$ ipython --no-banner

In [1]: import numpy as np

In [2]: from numpy import linalg as LA

In [3]: np.set_printoptions(suppress=True, linewidth=140)

In [4]: def rd(a):
   ...:     return np.round(a, 3) + 0
   ...: 

In [5]: A = np.array([[0, 1, 1, 2], [0, 0, 0, 0], [0, 0, 0, 0], [0, 0, 0, 0]])

In [6]: # null space of dimension 3

In [7]: rng = np.random.default_rng(91)

In [8]: z = rng.permutation(4)

In [9]: z
Out[9]: array([1, 0, 2, 3])

In [10]: B = A[z][:, z]

In [11]: np.diag(B)
Out[11]: array([0, 0, 0, 0])

In [12]: np.allclose(B, A)
Out[12]: False

In [13]: rd(np.sort(np.abs(LA.eigvals(B))))
Out[13]: array([0., 0., 0., 0.])

In [14]: rd(LA.det(B)), rd(LA.det(A[z]))
Out[14]: (np.float64(0.0), np.float64(0.0))

In [15]: rank = LA.matrix_rank(A)

In [16]: rank
Out[16]: np.int64(1)

In [17]: ns = LA.svd(A)[2][rank:].T

In [18]: rd(ns @ ns.T)
Out[18]: 
array([[ 1.   ,  0.   ,  0.   ,  0.   ],
       [ 0.   ,  0.833, -0.167, -0.333],
       [ 0.   , -0.167,  0.833, -0.333],
       [ 0.   , -0.333, -0.333,  0.333]])

In [19]: LA.matrix_rank(A.T @ A), LA.matrix_rank(A @ A.T)
Out[19]: (np.int64(1), np.int64(1))

In [20]: ns.shape
Out[20]: (4, 3)

In [21]: rd(A @ ns)
Out[21]: 
array([[0., 0., 0.],
       [0., 0., 0.],
       [0., 0., 0.],
       [0., 0., 0.]])

In [22]: [int(LA.matrix_rank(A[:i])) for i in range(1, len(A) + 1)]
Out[22]: [1, 1, 1, 1]
